In [1]: import numpy as np

In [2]: from numpy import linalg as LA

In [3]: np.set_printoptions(precision=3, suppress=True, linewidth=140, floatmode="fixed")

In [4]: rd = lambda a: np.round(a, 3) + 0

In [5]: J = np.load("arr.npy")

In [6]: J
Out[6]: 
array([[0, 0, 0, 0, 0, 1, 1, 0],
       [0, 0, 0, 1, 0, 0, 1, 0],
       [0, 0, 0, 1, 0, 0, 0, 0],
       [0, 1, 1, 0, 0, 1, 0, 1],
       [0, 0, 0, 0, 0, 0, 1, 0],
       [1, 0, 0, 1, 0, 0, 0, 1],
       [1, 1, 0, 0, 1, 0, 0, 0],
       [0, 0, 0, 1, 0, 1, 0, 0]])

In [7]: gram = J.T @ J

In [8]: (J @ J.T).shape
Out[8]: (8, 8)

In [9]: gram
Out[9]: 
array([[2, 1, 0, 1, 1, 0, 0, 1],
       [1, 2, 1, 0, 1, 1, 0, 1],
       [0, 1, 1, 0, 0, 1, 0, 1],
       [1, 0, 0, 4, 0, 1, 1, 1],
       [1, 1, 0, 0, 1, 0, 0, 0],
       [0, 1, 1, 1, 0, 3, 1, 1],
       [0, 0, 0, 1, 0, 1, 3, 0],
       [1, 1, 1, 1, 0, 1, 0, 2]])

In [10]: rd(LA.eigvalsh(gram)[::-1])
Out[10]: array([6.659, 4.000, 3.265, 2.293, 1.160, 0.623, 0.000, 0.000])

In [11]: rd(LA.svd(J, compute_uv=False) ** 2)
Out[11]: array([6.659, 4.000, 3.265, 2.293, 1.160, 0.623, 0.000, 0.000])

In [12]: np.diag(gram)
Out[12]: array([2, 2, 1, 4, 1, 3, 3, 2])

In [13]: np.trace(gram), (J ** 2).sum()
Out[13]: (np.int64(18), np.int64(18))

In [14]: np.trace(J @ J @ J) // 6
Out[14]: np.int64(1)

In [15]: J.sum(axis=0)
Out[15]: array([2, 2, 1, 4, 1, 3, 3, 2])

In [16]: low = np.diag(J.sum(axis=1)) - J

In [17]: rd(LA.eigvalsh(low))
Out[17]: array([0.000, 0.496, 1.000, 1.586, 1.736, 3.577, 4.414, 5.191])

In [18]: LA.matrix_rank(low)
Out[18]: np.int64(7)

In [19]: (LA.eigvalsh(low) < 1e-8).sum()
Out[19]: np.int64(1)

In [20]: low @ np.ones(8)
Out[20]: array([0.000, 0.000, 0.000, 0.000, 0.000, 0.000, 0.000, 0.000])

In [21]: E = np.load("w.npy")

In [22]: rd(E)
Out[22]: 
array([[-14.576,  -4.114,   4.626, -12.396, -12.936,  -9.494],
       [-11.058,  -2.697,   4.511,  -9.881,  -9.551,  -7.243],
       [ -7.176,  -1.252,   4.113,  -7.092,  -5.856,  -4.739],
       [ -4.021,  -0.255,   3.390,  -4.778,  -2.920,  -2.677],
       [ -2.779,   0.048,   2.898,  -3.827,  -1.804,  -1.852],
       [ -1.759,   0.211,   2.297,  -2.988,  -0.929,  -1.164],
       [ -1.685,   0.217,   2.242,  -2.924,  -0.869,  -1.114],
       [ -0.666,   0.141,   1.078,  -1.817,  -0.143,  -0.404],
       [ -0.643,   0.133,   1.036,  -1.781,  -0.133,  -0.388],
       [ -0.340,  -0.041,   0.310,  -1.042,  -0.077,  -0.179],
       [ -0.333,  -0.044,   0.293,  -1.018,  -0.078,  -0.175],
       [ -0.231,  -0.070,   0.110,  -0.664,  -0.077,  -0.117],
       [  0.133,   0.074,   0.018,   0.314,   0.074,   0.067],
       [  2.554,   1.822,   1.453,   4.155,   2.061,   1.337],
       [  2.687,   1.921,   1.541,   4.332,   2.180,   1.408],
       [  6.645,   4.841,   4.175,   9.162,   5.849,   3.574],
       [  6.803,   4.957,   4.279,   9.343,   5.998,   3.662],
       [ 11.276,   8.199,   7.177,  14.298,  10.265,   6.155],
       [ 12.565,   9.125,   7.997,  15.678,  11.506,   6.878],
       [ 16.097,  11.644,  10.218,  19.384,  14.918,   8.867],
       [ 20.180,  14.535,  12.743,  23.570,  18.884,  11.177],
       [ 21.337,  15.349,  13.451,  24.741,  20.011,  11.834],
       [ 24.218,  17.373,  15.202,  27.634,  22.821,  13.471],
       [ 26.934,  19.272,  16.839,  30.334,  25.476,  15.018],
       [ 28.095,  20.082,  17.534,  31.482,  26.612,  15.680],
       [ 28.135,  20.110,  17.558,  31.521,  26.651,  15.703],
       [ 44.671,  31.537,  27.259,  47.529,  42.887,  25.173],
       [ 48.260,  33.995,  29.324,  50.941,  46.421,  27.236],
       [ 55.194,  38.730,  33.281,  57.491,  53.258,  31.229],
       [ 56.567,  39.665,  34.059,  58.781,  54.611,  32.020]])

In [23]: d = LA.norm(E[:, None] - E[None], axis=-1)

In [24]: np.flatnonzero(d[28] < d.mean() / 2)
Out[24]: array([27, 28, 29])

In [25]: (d + 1e9 * np.eye(30)).round(6).argmin(axis=1)
Out[25]: array([ 1,  0,  3,  4,  5,  6,  5,  8,  7, 10,  9, 10, 11, 14, 13, 16, 15, 18, 17, 18, 21, 20, 23, 24, 25, 24, 27, 26, 29, 28])
